$ ipython --no-banner

In [1]: import numpy as np

In [2]: import numpy.linalg as la

In [3]: np.set_printoptions(precision=3, suppress=True, linewidth=100)

In [4]: M = np.array([[1.0, 0.2, 0.04], [0.2, 1.0, 0.2], [0.04, 0.2, 1.0]])

In [5]: rng = np.random.default_rng(34285)

In [6]: lab = rng.permutation(3)

In [7]: lab
Out[7]: array([1, 2, 0])

In [8]: other = M[lab][:, lab]

In [9]: np.allclose(other, M)
Out[9]: False

In [10]: np.sort(np.abs(la.eigvals(other)))
Out[10]: array([0.736, 0.96 , 1.304])

In [11]: other
Out[11]: 
array([[1.  , 0.2 , 0.2 ],
       [0.2 , 1.  , 0.04],
       [0.2 , 0.04, 1.  ]])

In [12]: w, vecs = la.eig(M)

In [13]: w
Out[13]: array([1.304, 0.96 , 0.736])

In [14]: round(np.prod(w), 3)
Out[14]: np.float64(0.922)

In [15]: q, _ = la.qr(np.array([[-0.4], [-0.6], [1.1], [2.3]]))

In [16]: mat = q @ q.T

In [17]: mat
Out[17]: 
array([[ 0.023,  0.034, -0.063, -0.131],
       [ 0.034,  0.051, -0.094, -0.197],
       [-0.063, -0.094,  0.172,  0.36 ],
       [-0.131, -0.197,  0.36 ,  0.754]])

In [18]: np.abs(np.diag(la.qr(mat)[1])) > 1e-9
Out[18]: array([ True, False, False, False])

In [19]: round(np.trace(la.pinv(mat) @ mat), 3)
Out[19]: np.float64(1.0)

In [20]: U, s, Vh = la.svd(mat)

In [21]: s.round(3) + 0
Out[21]: array([1., 0., 0., 0.])

In [22]: np.argmax(s[:-1] / (s[1:] + 1e-6)) + 1
Out[22]: np.int64(1)

In [23]: other = U[:, :1] @ np.diag(s[:1]) @ Vh[:1]

In [24]: round(float(la.norm(mat - other) / la.norm(mat)), 3)
Out[24]: 0.0

In [25]: round(la.norm(mat - other, 2), 3), round(float(s[1]), 3)
Out[25]: (np.float64(0.0), 0.0)

In [26]: np.kron(np.eye(2, dtype=int), mat)
Out[26]: 
array([[ 0.023,  0.034, -0.063, -0.131,  0.   ,  0.   , -0.   , -0.   ],
       [ 0.034,  0.051, -0.094, -0.197,  0.   ,  0.   , -0.   , -0.   ],
       [-0.063, -0.094,  0.172,  0.36 , -0.   , -0.   ,  0.   ,  0.   ],
       [-0.131, -0.197,  0.36 ,  0.754, -0.   , -0.   ,  0.   ,  0.   ],
       [ 0.   ,  0.   , -0.   , -0.   ,  0.023,  0.034, -0.063, -0.131],
       [ 0.   ,  0.   , -0.   , -0.   ,  0.034,  0.051, -0.094, -0.197],
       [-0.   , -0.   ,  0.   ,  0.   , -0.063, -0.094,  0.172,  0.36 ],
       [-0.   , -0.   ,  0.   ,  0.   , -0.131, -0.197,  0.36 ,  0.754]])

In [27]: round(np.einsum("ij,ji->", mat, mat), 3)
Out[27]: np.float64(1.0)

In [28]: np.round(np.poly(mat), 3) + 0
Out[28]: array([ 1., -1.,  0.,  0.,  0.])
